>>> import numpy as np
>>> np.set_printoptions(precision=1, suppress=True, linewidth=100, legacy="1.25")
>>> tidy = lambda a: np.round(a, 1) + 0
>>> K = np.loadtxt("block3.csv", delimiter=",")
>>> tidy(K)
array([[ 0.9, -0.2,  0. , -0.1, -0.1],
       [-0.2,  0.4,  0. , -0.3, -0.3],
       [ 0. ,  0. ,  1. ,  0. ,  0. ],
       [-0.1, -0.3,  0. ,  0.9, -0.2],
       [-0.1, -0.3,  0. , -0.2,  0.8]])
>>> other = np.array([[-2, -4], [-3, 7]])
>>> C = np.kron(other, K)
>>> np.linalg.matrix_rank(C)
8
>>> C.shape
(10, 10)
>>> vec = np.array([2, 2, 1, 1, 0])
>>> a = np.maximum(K @ vec, 0)
>>> tidy(np.maximum(K @ (3 * vec), 0))
array([4.2, 0.2, 3. , 0.2, 0. ])
>>> tidy(K * (a > 1e-9)[:, None])
array([[ 0.9, -0.2,  0. , -0.1, -0.1],
       [-0.2,  0.4,  0. , -0.3, -0.3],
       [ 0. ,  0. ,  1. ,  0. ,  0. ],
       [-0.1, -0.3,  0. ,  0.9, -0.2],
       [ 0. ,  0. ,  0. ,  0. ,  0. ]])
>>> tidy(a)
array([1.4, 0.1, 1. , 0.1, 0. ])
>>> r0, v = K[2], K[1]
>>> tidy(r0 @ r0)
1.0
>>> pr = (r0 @ v) / (r0 @ r0) * r0
>>> tidy(pr)
array([0., 0., 0., 0., 0.])
>>> tidy((v - pr) @ r0)
0.0
>>> tidy(np.outer(r0, v))
array([[ 0. ,  0. ,  0. ,  0. ,  0. ],
       [ 0. ,  0. ,  0. ,  0. ,  0. ],
       [-0.2,  0.4,  0. , -0.3, -0.3],
       [ 0. ,  0. ,  0. ,  0. ,  0. ],
       [ 0. ,  0. ,  0. ,  0. ,  0. ]])
>>> blk = np.stack([K, 4 * K, K[::-1]])
>>> blk.shape
(3, 5, 5)
>>> np.linalg.matrix_rank(blk.reshape(3, -1))
2
>>> tidy(np.linalg.norm(blk, axis=(1, 2)))
array([2., 8., 2.])
>>> other = np.array([[0, 2, -1, 1, -4, 5, 3, 3],
...     [1, -4, -4, 0, 5, 5, 4, 3],
...     [1, -4, -1, -5, -2, -1, -5, -2],
...     [4, 3, -5, -1, 0, 0, -4, -2],
...     [4, 0, 5, -4, -2, -2, -3, 5],
...     [5, 4, -2, 0, 5, -3, 3, -1],
...     [1, 1, -4, -5, -5, 4, -4, 0],
...     [-2, 3, 1, -3, -1, 4, 3, 2]])
>>> F = np.tril(other)
>>> F
array([[ 0,  0,  0,  0,  0,  0,  0,  0],
       [ 1, -4,  0,  0,  0,  0,  0,  0],
       [ 1, -4, -1,  0,  0,  0,  0,  0],
       [ 4,  3, -5, -1,  0,  0,  0,  0],
       [ 4,  0,  5, -4, -2,  0,  0,  0],
       [ 5,  4, -2,  0,  5, -3,  0,  0],
       [ 1,  1, -4, -5, -5,  4, -4,  0],
       [-2,  3,  1, -3, -1,  4,  3,  2]])
>>> # triangular
>>> left, sigma, Vt = np.linalg.svd(F)
>>> np.argmax(sigma[:-1] / (sigma[1:] + 1e-6)) + 1
7
>>> tidy(sigma)
array([11.3, 10.7,  7.9,  7.5,  3.9,  1.8,  0.1,  0. ])
>>> other = left[:, :7] @ np.diag(sigma[:7]) @ Vt[:7]
>>> np.linalg.matrix_rank(other)
7
>>> tidy(other)
array([[ 0.,  0.,  0.,  0.,  0.,  0.,  0.,  0.],
       [ 1., -4.,  0.,  0.,  0.,  0.,  0.,  0.],
       [ 1., -4., -1.,  0.,  0.,  0.,  0.,  0.],
       [ 4.,  3., -5., -1.,  0.,  0.,  0.,  0.],
       [ 4.,  0.,  5., -4., -2.,  0.,  0.,  0.],
       [ 5.,  4., -2.,  0.,  5., -3.,  0.,  0.],
       [ 1.,  1., -4., -5., -5.,  4., -4.,  0.],
       [-2.,  3.,  1., -3., -1.,  4.,  3.,  2.]])
>>> np.linalg.matrix_rank(F, rtol=0.05)
6
>>> tidy(np.linalg.norm(F - other, 2)), tidy(sigma[7])
(0.0, 0.0)
